% python3 -q
>>> import numpy as np
>>> from numpy import linalg as LA
>>> np.set_printoptions(precision=1, suppress=True, linewidth=140)
>>> J = np.loadtxt("sample11.csv", delimiter=",")
>>> J
array([[ -2.1,  -0.8,   3.4,  -1.6,   0.3,  -4. ,  -2.7,  -2.8,   2.4],
       [ -2.9,   0.2,   3.9,   0.1,  -1.5,   1.7,   8.5,  -2.3,  -5.8],
       [  4.4,   6.9, -16.7,   0.4,   5.2,  -5.6, -16.6,   2.8,   3.6],
       [  4.2,  -6.8,   8.1,   0. ,  -2.8,   8.4,  14.4,   6. ,  -1.2],
       [ -4.9,   4.7,  -3.9,   2.2,  -1.8,  -8.3,  -9.8,  -3. ,   3. ],
       [ -5. ,   7.5,  -5.5,   1.1,  -1.2,  -5.2,  -1. ,  -4.3,  -7.6],
       [ -6.9,  -4.5,  15.1,   1.8,  -5. ,   5.3,  19.2,  -3.4,  -5.4],
       [ 14.9,   8.3, -29.6,  -1.2,   8.9,   1.1, -23.5,  10.8,   4.9],
       [  2.2,   1.1,  -3.7,   0.6,   1. ,   0.2,  -1.8,   2.2,   0.8],
       [ -2.7,  -6.3,  12.4,  -1.6,  -1. ,   4.1,   9.6,  -2.9,   0.3],
       [ 10. ,   5.9, -20.1,   0.3,   7.4,  14.3,  -0.5,   6.8,  -5. ],
       [ -6.5,   5.3,  -1.1,   0.2,  -0.5,  -8.7,  -4.6,  -6.3,  -2.7],
       [  2.6,  -4.4,   4.4,  -1.5,   1.4,   9.2,   8.9,   1.6,  -0.4]])
>>> x0 = np.array([0, 0, 2, 3, -2, -3, -3, -3, 0])
>>> y = J @ x0
>>> b, lr = np.zeros(9), 1 / LA.norm(J, 2) ** 2
>>> for i in range(25):
...     b -= lr * J.T @ (J @ b - y)
...     if i % 5 == 0: print(i, round(LA.norm(J @ b - y), 1))
... 
0 129.1
5 25.5
10 10.1
15 7.9
20 7.1
>>> b
array([-2. ,  0.4,  1.4,  0.2, -0.9, -3.4, -2. , -1.6,  0.8])
>>> out = np.array([[2, -2, -1, 2, 2, -2, 3, -1],
...     [1, 2, 2, -1, 2, 0, 1, -3],
...     [3, -1, -1, -3, -3, 3, -2, -2],
...     [0, 1, 2, -1, 1, -1, 3, 3],
...     [1, 1, -2, -3, 0, 3, 2, -1],
...     [-2, 1, 1, -1, 3, -2, -2, 1],
...     [3, -2, -2, -2, 1, 1, 3, 0],
...     [0, -1, -2, -3, 1, -1, 0, 2]])
>>> arr = np.triu(out)
>>> arr
array([[ 2, -2, -1,  2,  2, -2,  3, -1],
       [ 0,  2,  2, -1,  2,  0,  1, -3],
       [ 0,  0, -1, -3, -3,  3, -2, -2],
       [ 0,  0,  0, -1,  1, -1,  3,  3],
       [ 0,  0,  0,  0,  0,  3,  2, -1],
       [ 0,  0,  0,  0,  0, -2, -2,  1],
       [ 0,  0,  0,  0,  0,  0,  3,  0],
       [ 0,  0,  0,  0,  0,  0,  0,  2]])
>>> LA.matrix_rank(arr, rtol=0.1)
np.int64(6)
>>> round(LA.norm(arr, 2) / LA.norm(arr), 1)
np.float64(0.7)
>>> np.argsort(-LA.norm(arr, axis=0).round(6), kind="stable")[:3]
array([6, 7, 5])
>>> LA.cond(arr) > 100
np.True_
>>> T = np.stack([arr, 3 * arr, arr[::-1]])
>>> np.einsum("bij,cij->bc", T, T)
array([[ 147,  441,   -6],
       [ 441, 1323,  -18],
       [  -6,  -18,  147]])
>>> proj = J @ LA.solve(J.T @ J, J.T)
>>> np.allclose(proj @ proj, proj)
True
>>> np.diag(proj)
array([0.5, 0.3, 1. , 0.9, 0.9, 0.7, 0.9, 1. , 0.5, 0.5, 0.9, 0.5, 0.5])
>>> out = arr / np.sqrt((arr ** 2).mean(axis=1, keepdims=True))
>>> LA.matrix_rank(arr - arr.mean(axis=1, keepdims=True))
np.int64(7)
>>> LA.norm(out, axis=1)
array([2.8, 2.8, 2.8, 2.8, 2.8, 2.8, 2.8, 2.8])
>>> mat = np.load("run4.npy")
>>> print(mat.round(1) + 0)
[[-0.1  0.  -0.2  0.3]
 [-0.8 -0.2 -1.7  2.3]
 [ 0.   0.  -0.1  0.1]
 [ 0.1  0.   0.2 -0.2]
 [ 0.1  0.   0.2 -0.3]
 [-0.4 -0.1 -0.8  1.1]
 [-0.3 -0.1 -0.6  0.8]
 [ 0.3  0.1  0.6 -0.8]
 [-0.1  0.  -0.2  0.3]
 [-0.8 -0.2 -1.6  2.2]
 [-0.1  0.  -0.2  0.3]
 [-0.6 -0.1 -1.1  1.5]]
>>> W2 = mat[[8, 4]].astype(float)
>>> for _ in range(3):
...     lab = LA.norm(mat[:, None] - W2, axis=-1).argmin(axis=1)
...     W2 = np.array([mat[lab == j].mean(axis=0) for j in range(2)])
... 
>>> lab
array([1, 0, 1, 1, 1, 0, 0, 1, 1, 0, 1, 0])
>>> W2.round(1) + 0
array([[-0.6, -0.1, -1.2,  1.6],
       [ 0. ,  0. ,  0. ,  0. ]])
>>> W2[1] - W2[0]
array([ 0.6,  0.1,  1.2, -1.6])
>>> left, s, VT = LA.svd(mat)
>>> vecs = VT[:(s > 1e-8).sum()]
>>> rng = np.random.default_rng(767843)
>>> x0 = mat[7] + 2 * mat[9] + rng.integers(2) * np.eye(4)[0]
>>> x0
array([-1.3, -0.3, -2.6,  3.6])
>>> round(LA.norm(x0 - vecs.T @ vecs @ x0), 1)
np.float64(0.0)
>>> np.round(vecs.T @ vecs, 1) + 0
array([[ 0.1,  0. ,  0.2, -0.2],
       [ 0. ,  0. ,  0. , -0.1],
       [ 0.2,  0. ,  0.3, -0.4],
       [-0.2, -0.1, -0.4,  0.6]])
>>> C2 = np.cov(mat, rowvar=False)
>>> np.round(np.median(mat, axis=0), 1) + 0
array([-0.1,  0. , -0.2,  0.3])
>>> np.corrcoef(mat[:, 3], mat[:, 1])[0, 1]
np.float64(-1.0)
>>> np.round(LA.eigvalsh(C2)[::-1], 1) + 0
array([1.6, 0. , 0. , 0. ])
>>> print(mat.std(axis=0))
[0.3 0.1 0.7 0.9]
>>> C2.shape
(4, 4)
>>> np.round(np.polyfit(mat[:, 3], mat[:, 1], 1), 1) + 0
array([-0.1,  0. ])
>>> C2.round(1) + 0
array([[ 0.1,  0. ,  0.3, -0.3],
       [ 0. ,  0. ,  0.1, -0.1],
       [ 0.3,  0.1,  0.5, -0.7],
       [-0.3, -0.1, -0.7,  1. ]])
